$ python3 -q
>>> import numpy as np
>>> from numpy import linalg as LA
>>> np.set_printoptions(precision=2, suppress=True, linewidth=100, legacy="1.25")
>>> W0 = np.array([[1, 1, 1], [1, 1, 1], [1, 1, 1]])
>>> evals, vecs = LA.eigh(W0)
>>> np.round(vecs.T @ vecs, 2) + 0
array([[1., 0., 0.],
       [0., 1., 0.],
       [0., 0., 1.]])
>>> np.abs(vecs[:, -1]).round(6).argmax()
0
>>> LA.eigvalsh(W0 + -2 * np.eye(3))
array([-2., -2.,  1.])
>>> evals.round(2) + 0
array([0., 0., 3.])
>>> evals, vecs = LA.eigh(W0)
>>> x = np.array([-4, -1, 2])
>>> (np.sign(vecs[:, -1].round(6)) == np.sign(vecs[0, -1].round(6))).astype(int)
array([1, 1, 1])
>>> B = W0 / np.sqrt((W0 ** 2).mean(axis=1, keepdims=True))
>>> W0 - W0.mean(axis=1, keepdims=True)
array([[0., 0., 0.],
       [0., 0., 0.],
       [0., 0., 0.]])
>>> B[0]
array([1., 1., 1.])
>>> LA.matrix_rank(B) == LA.matrix_rank(W0)
True
>>> LA.matrix_rank(W0 - W0.mean(axis=1, keepdims=True))
0
>>> r0, v = W0[1], W0[2]
>>> r0 @ v
3
>>> p = (r0 @ v) / (r0 @ r0) * r0
>>> np.outer(r0, v)
array([[1, 1, 1],
       [1, 1, 1],
       [1, 1, 1]])
>>> np.round(LA.norm(r0 + v) ** 2 + LA.norm(r0 - v) ** 2, 2)
12.0
>>> F = np.array([[0.3, -0.8, 1.4],
...     [0.1, -0.3, -0.9],
...     [-1.6, 0.2, 0.1],
...     [0.7, 1.6, 0.5],
...     [-0.5, 0.5, -0.8],
...     [0.3, -0.8, -1.0],
...     [-2.6, -0.5, 1.8],
...     [0.2, -0.3, -1.0],
...     [1.0, -0.4, 1.7],
...     [-0.6, 0.1, -0.2],
...     [-0.8, -1.4, -0.6],
...     [0.7, 1.1, -0.4]])
>>> rng = np.random.default_rng(5055)
>>> F[:, 1] = 3 * F[:, 0] + 0.02 * rng.normal(size=12)
>>> F
array([[ 0.3 ,  0.93,  1.4 ],
       [ 0.1 ,  0.33, -0.9 ],
       [-1.6 , -4.79,  0.1 ],
       [ 0.7 ,  2.14,  0.5 ],
       [-0.5 , -1.53, -0.8 ],
       [ 0.3 ,  0.92, -1.  ],
       [-2.6 , -7.82,  1.8 ],
       [ 0.2 ,  0.59, -1.  ],
       [ 1.  ,  3.03,  1.7 ],
       [-0.6 , -1.78, -0.2 ],
       [-0.8 , -2.41, -0.6 ],
       [ 0.7 ,  2.09, -0.4 ]])
>>> B = np.c_[F[:, :2] @ np.array([[-6, 6], [7, -1]]), np.array([-1, -4, 2, 2, -3, -2, -5, 3, 4, 4, -2, 0])]
>>> B
array([[  4.72,   0.87,  -1.  ],
       [  1.71,   0.27,  -4.  ],
       [-23.96,  -4.81,   2.  ],
       [ 10.78,   2.06,   2.  ],
       [ -7.73,  -1.47,  -3.  ],
       [  4.62,   0.88,  -2.  ],
       [-39.13,  -7.78,  -5.  ],
       [  2.92,   0.61,   3.  ],
       [ 15.18,   2.97,   4.  ],
       [ -8.87,  -1.82,   4.  ],
       [-12.09,  -2.39,  -2.  ],
       [ 10.44,   2.11,   0.  ]])
>>> LA.matrix_rank(B)
3
>>> LA.norm(LA.qr(F)[0].T @ B, axis=0) ** 2 / ((B ** 2).sum(axis=0) + 1e-12)
array([1. , 1. , 0.2])
>>> np.round(LA.lstsq(F, B[:, 0])[0], 2) + 0
array([-6.,  7.,  0.])
>>> LA.matrix_rank(np.c_[F, B])
4
>>> cen = B - B.mean(axis=0)
>>> Uu, sv, Vt = LA.svd(cen, full_matrices=False)
>>> sv
array([53.71,  9.44,  0.15])
>>> np.round(np.abs(Vt[-1]), 2) + 0
array([0.19, 0.98, 0.  ])
>>> round(float((sv ** 2).sum() ** 2 / (sv ** 4).sum()), 2)
1.06
>>> LA.matrix_rank(cen)
3
>>> Vt[0] * np.sign(Vt[0, np.abs(Vt[0]).argmax()])
array([0.98, 0.19, 0.08])
>>> (np.sign(Uu[:, 0]) == np.sign(Uu[0, 0])).astype(int)
array([1, 1, 0, 1, 0, 1, 0, 1, 1, 0, 0, 1])
>>> np.round(sv ** 2 / (sv ** 2).sum(), 2) + 0
array([0.97, 0.03, 0.  ])
>>> r0 = np.array([-1, -1, -2])
>>> np.polyval(r0, F[5])
array([-2.39, -3.76, -2.  ])
>>> np.correlate(F[5], F[9], "full")
array([-0.06, -0.72, -1.61,  1.23,  0.6 ])
>>> cen = F - F.mean(axis=0)
>>> Uu, sv, Vt = LA.svd(cen, full_matrices=False)
>>> LA.matrix_rank(cen)
3
>>> sv
array([11.07,  3.46,  0.02])
>>> np.abs(Uu[:, 0]).argmax()
6
>>> (np.sign(Uu[:, 0]) == np.sign(Uu[0, 0])).astype(int)
array([1, 1, 0, 1, 0, 1, 0, 1, 1, 0, 0, 1])
>>> P = F @ LA.solve(F.T @ F, F.T)
>>> round(float(np.trace(P)), 2)
3.0
>>> P @ F[:, 1]
array([ 0.93,  0.33, -4.79,  2.14, -1.53,  0.92, -7.82,  0.59,  3.03, -1.78, -2.41,  2.09])
>>> np.allclose(P @ P, P)
True
>>> np.diag(P)
array([0.25, 0.34, 0.31, 0.25, 0.18, 0.18, 0.69, 0.09, 0.37, 0.18, 0.1 , 0.08])
>>> X = np.load("a.npy")
>>> X
array([[ 1, -1, -1,  1, -1,  1,  1, -1],
       [ 1,  1,  1,  1,  1,  1,  1,  1],
       [ 1,  1, -1, -1, -1, -1,  1,  1],
       [ 1,  1, -1, -1,  1,  1, -1, -1]])
>>> t = np.radians(45)
>>> Rm = np.eye(8)
>>> Rm[6, 6] = Rm[4, 4] = np.cos(t)
>>> Rm[6, 4], Rm[4, 6] = -np.sin(t), np.sin(t)
>>> Rm
array([[ 1.  ,  0.  ,  0.  ,  0.  ,  0.  ,  0.  ,  0.  ,  0.  ],
       [ 0.  ,  1.  ,  0.  ,  0.  ,  0.  ,  0.  ,  0.  ,  0.  ],
       [ 0.  ,  0.  ,  1.  ,  0.  ,  0.  ,  0.  ,  0.  ,  0.  ],
       [ 0.  ,  0.  ,  0.  ,  1.  ,  0.  ,  0.  ,  0.  ,  0.  ],
       [ 0.  ,  0.  ,  0.  ,  0.  ,  0.71,  0.  ,  0.71,  0.  ],
       [ 0.  ,  0.  ,  0.  ,  0.  ,  0.  ,  1.  ,  0.  ,  0.  ],
       [ 0.  ,  0.  ,  0.  ,  0.  , -0.71,  0.  ,  0.71,  0.  ],
       [ 0.  ,  0.  ,  0.  ,  0.  ,  0.  ,  0.  ,  0.  ,  1.  ]])
>>> B = X @ Rm.T
>>> np.allclose(LA.norm(X, axis=1), LA.norm(B, axis=1))
True
>>> np.abs(B - X).max(axis=0)
array([0., 0., 0., 0., 1., 0., 1., 0.])
>>> LA.svd(X, compute_uv=False), LA.svd(B, compute_uv=False)
(array([2.83, 2.83, 2.83, 2.83]), array([2.83, 2.83, 2.83, 2.83]))
>>> B.round(2) + 0
array([[ 1.  , -1.  , -1.  ,  1.  ,  0.  ,  1.  ,  1.41, -1.  ],
       [ 1.  ,  1.  ,  1.  ,  1.  ,  1.41,  1.  ,  0.  ,  1.  ],
       [ 1.  ,  1.  , -1.  , -1.  ,  0.  , -1.  ,  1.41,  1.  ],
       [ 1.  ,  1.  , -1.  , -1.  ,  0.  ,  1.  , -1.41, -1.  ]])
>>> M = np.load("test17.npy")
>>> M
array([[ 1,  2, -2, -2, -1],
       [ 2,  1,  2, -2, -2],
       [-2,  2,  1,  2, -2],
       [-2, -2,  2,  1,  2],
       [-1, -2, -2,  2,  1]])
>>> # symmetric, so the eigenvalues are real
>>> def softmax(z):
...     e = np.exp(z - z.max(axis=-1, keepdims=True))
...     return e / e.sum(axis=-1, keepdims=True)
... 
>>> np.round(softmax(10 * M[2]), 2) + 0
array([0. , 0.5, 0. , 0.5, 0. ])
>>> softmax(M).sum(axis=1)
array([1., 1., 1., 1., 1.])
>>> softmax(M[2])
array([0.01, 0.42, 0.15, 0.42, 0.01])
>>> softmax(M[2] + 5)
array([0.01, 0.42, 0.15, 0.42, 0.01])
>>> att = M @ M.T / np.sqrt(5)
>>> np.round(softmax(att + np.triu(np.full(att.shape, -np.inf), 1)), 2) + 0
array([[1.  , 0.  , 0.  , 0.  , 0.  ],
       [0.01, 0.99, 0.  , 0.  , 0.  ],
       [0.  , 0.  , 1.  , 0.  , 0.  ],
       [0.  , 0.  , 0.  , 1.  , 0.  ],
       [0.  , 0.  , 0.  , 0.03, 0.97]])
>>> softmax(att).round(6).argmax(axis=1)
array([0, 1, 2, 3, 4])
>>> softmax(att)[2] @ M
array([-2.,  2.,  1.,  2., -2.])
